$ python -q
>>> import numpy as np
>>> import numpy.linalg as la
>>> np.set_printoptions(suppress=True, linewidth=100)
>>> mat = np.array([[0.6, 0.2, -0.9],
...     [1.7, -0.5, 0.6],
...     [-1.0, 1.5, -2.0],
...     [0.0, 0.6, 1.3],
...     [-0.3, 0.0, 1.3],
...     [-0.7, 0.1, -0.3]])
>>> mat[:, 2] *= 5
>>> mat
array([[  0.6,   0.2,  -4.5],
       [  1.7,  -0.5,   3. ],
       [ -1. ,   1.5, -10. ],
       [  0. ,   0.6,   6.5],
       [ -0.3,   0. ,   6.5],
       [ -0.7,   0.1,  -1.5]])
>>> # column 2 is much longer than the rest
>>> x = np.array([1, 2, 2])
>>> h1 = np.maximum(mat @ x, 0)
>>> np.maximum(mat @ x, 0) - np.maximum(-mat @ x, 0)
array([ -8. ,   6.7, -18. ,  14.2,  12.7,  -3.5])
>>> h1
array([ 0. ,  6.7,  0. , 14.2, 12.7,  0. ])
>>> A = np.loadtxt("mat.csv", delimiter=",")
>>> A
array([[ 1., -2.,  4., -8.],
       [ 1., -1.,  1., -1.],
       [ 1.,  0.,  0.,  0.],
       [ 1.,  1.,  1.,  1.],
       [ 1.,  2.,  4.,  8.]])
>>> Y = np.c_[A[:, :3] @ np.array([[-2, -2, -2], [-2, 2, 1], [2, 1, -1]]), np.array([2, 1, -1, 1, 0])]
>>> Y
array([[10., -2., -8.,  2.],
       [ 2., -3., -4.,  1.],
       [-2., -2., -2., -1.],
       [-2.,  1., -2.,  1.],
       [ 2.,  6., -4.,  0.]])
>>> la.matrix_rank(Y)
np.int64(4)
>>> np.round(la.lstsq(A, Y[:, 0])[0], 2) + 0
array([-2., -2.,  2.,  0.])
>>> la.matrix_rank(np.c_[A, Y])
np.int64(5)
>>> np.round(la.norm(Y - A @ la.lstsq(A, Y)[0], axis=0), 2) + 0
array([0.  , 0.  , 0.  , 1.43])
>>> round(la.norm(Y, "nuc"), 2)
np.float64(27.75)
>>> np.round(la.norm(Y, axis=1), 2)
array([13.11,  5.48,  3.61,  3.16,  7.48])
>>> round(la.norm(Y, 1), 2), round(float(la.norm(Y, np.inf)), 2)
(np.float64(20.0), 22.0)
>>> x = np.array([0, 1, 2, 1])
>>> rhs = A @ x
>>> np.round(la.lstsq(A, rhs)[0], 2) + 0
array([0., 1., 2., 1.])
>>> np.round(la.solve(A.T @ A, A.T @ rhs), 2)
array([0., 1., 2., 1.])
>>> np.round(la.pinv(A) @ A, 2) + 0
array([[1., 0., 0., 0.],
       [0., 1., 0., 0.],
       [0., 0., 1., 0.],
       [0., 0., 0., 1.]])
>>> try:
...     la.solve(A, rhs)
... except la.LinAlgError as e:
...     print(e)
... 
Last 2 dimensions of the array must be square
>>> rng = np.random.default_rng(262)
>>> rhs = rhs + 0.3 * rng.normal(size=5)
>>> rhs.round(2)
array([-1.73,  0.22,  0.03,  3.75, 18.02])
>>> coef, *_ = la.lstsq(A, rhs)
>>> np.round(A.T @ (rhs - A @ coef), 2) + 0
array([0., 0., 0., 0.])
>>> [round(float(la.norm(la.solve(A.T @ A + lam * np.eye(4), A.T @ rhs))), 2) for lam in (0, 1, 10, 100)]
[2.4, 2.28, 1.9, 0.87]
